$ python -q
>>> import numpy as np
>>> np.set_printoptions(precision=3, suppress=True, linewidth=120, sign=" ")
>>> F = np.load("w.npy")
>>> print(F)
[[-0.289  0.091 -0.861 -0.408]
 [ 0.241 -0.853 -0.327  0.328]
 [ 0.723 -0.085  0.071 -0.682]
 [ 0.579  0.507 -0.383  0.511]]
>>> # keeps lengths
>>> print(np.linalg.norm(F, axis=0))
[ 1.  1.  1.  1.]
>>> print(np.round(np.linalg.norm(F) ** 2 / np.linalg.norm(F, 2) ** 2, 3))
4.0
>>> print(np.linalg.norm(F, axis=1).argmax())
1
>>> print(np.round(np.linalg.norm(F[3], 1), 3), np.round(np.linalg.norm(F[3], np.inf), 3))
1.98 0.579
>>> print((F - F.T) / 2)
[[ 0.    -0.075 -0.792 -0.493]
 [ 0.075  0.    -0.121 -0.09 ]
 [ 0.792  0.121  0.    -0.149]
 [ 0.493  0.09   0.149  0.   ]]
>>> print(round(np.abs(np.linalg.eigvals(F)).max(), 3))
1.0
>>> print((F + F.T) / 2)
[[-0.289  0.166 -0.069  0.085]
 [ 0.166 -0.853 -0.206  0.418]
 [-0.069 -0.206  0.071 -0.532]
 [ 0.085  0.418 -0.532  0.511]]
>>> assert F == F.T
Traceback (most recent call last):
  File "<python-input-12>", line 1, in <module>
    assert F == F.T
           ^^^^^^^^
ValueError: The truth value of an array with more than one element is ambiguous. Use a.any() or a.all()
>>> print(round(np.linalg.det(F), 3))
-1.0
>>> print(np.round(np.trace(F), 3))
-0.56
>>> print(np.allclose(F, F.T))
False
>>> print(np.allclose(F @ F.T, F.T @ F))
True
>>> proj = np.triu(np.array([[1, 2, 3, 0], [1, 0, 0, 3], [0, 3, 1, 0], [2, 2, 3, 1]]), 1) + np.eye(4)
>>> out = proj @ F @ np.linalg.inv(proj)
>>> print(np.linalg.matrix_rank(out))
4
>>> print(round(float(np.trace(out)), 3), round(float(np.trace(F)), 3))
-0.56 -0.56
>>> x0 = np.array([1, 1, 8, 5])
>>> print(np.sort(np.abs(np.degrees(np.angle(np.linalg.eigvals(F))))))
[   0.    106.26  106.26  180.  ]
>>> print(np.abs(np.linalg.eigvals(F)))
[ 1.  1.  1.  1.]
>>> print(4 - np.linalg.matrix_rank(F - np.eye(4), tol=1e-8))
1
>>> print(np.linalg.inv(F))
[[-0.289  0.241  0.723  0.579]
 [ 0.091 -0.853 -0.085  0.507]
 [-0.861 -0.327  0.071 -0.383]
 [-0.408  0.328 -0.682  0.511]]
>>> print(F.T @ (F @ x0))
[ 1.  1.  8.  5.]
>>> print(np.round(np.linalg.det(F), 3))
-1.0
>>> mat = np.load("a.npy")
>>> print(mat)
[[-0.114  0.5    0.     1.     0.8    0.2  ]
 [ 0.436 -0.3    0.6   -0.6    1.9   -0.4  ]
 [ 0.325 -0.7    1.5    0.1    1.7   -0.4  ]
 [ 1.128 -0.2   -1.7    0.7   -0.7   -1.1  ]
 [ 0.832  1.5   -1.2    1.    -0.9   -0.7  ]
 [-0.454 -0.3   -0.3   -0.3    1.6    0.6  ]
 [-0.088 -1.     0.5    0.5    0.1    0.1  ]
 [-0.041 -1.3    0.1   -0.1   -0.1    0.2  ]
 [ 0.243  1.2   -1.5    0.9    0.7   -0.1  ]
 [-0.009  0.9    0.1   -0.6    1.4    0.   ]
 [-2.002 -0.7    3.3   -0.6    1.6    2.   ]
 [-0.429  0.8   -0.6   -0.2   -0.7    0.4  ]
 [-0.582  1.3   -0.8    0.7    0.9    0.5  ]
 [-0.129  1.2    0.3   -1.9   -2.2    0.1  ]
 [ 0.38   0.7    0.2   -1.7   -1.4   -0.2  ]
 [-0.376 -1.6   -0.8    0.4   -0.3    0.5  ]
 [ 0.003  0.1   -0.9    1.4    0.3    0.   ]
 [ 1.012  2.6   -0.2    0.4   -0.4   -0.9  ]
 [-1.19   0.1    1.3    2.4    0.4    1.2  ]
 [ 0.217 -1.3   -0.9   -0.9   -0.6   -0.1  ]
 [ 0.249  0.6    0.     1.    -0.7   -0.2  ]
 [-0.339  0.6    1.1    0.    -0.5    0.3  ]
 [-0.455  1.7   -0.6    0.4   -1.4    0.4  ]
 [ 0.931  2.5   -1.7    1.3    0.6   -0.9  ]
 [ 1.748 -0.7   -0.4    0.5   -0.4   -1.8  ]]
>>> x0 = np.array([-2, -2, 0, -2])
>>> y = F @ x0
>>> b, lr = np.zeros(4), 1 / np.linalg.norm(F, 2) ** 2
>>> for i in range(6):
...     b -= lr * F.T @ (F @ b - y)
...     if i % 1 == 0: print(i, round(np.linalg.norm(F @ b - y), 3))
... 
0 0.0
1 0.0
2 0.0
3 0.0
4 0.0
5 0.0
>>> print(round(float(np.linalg.cond(F)), 3))
1.0
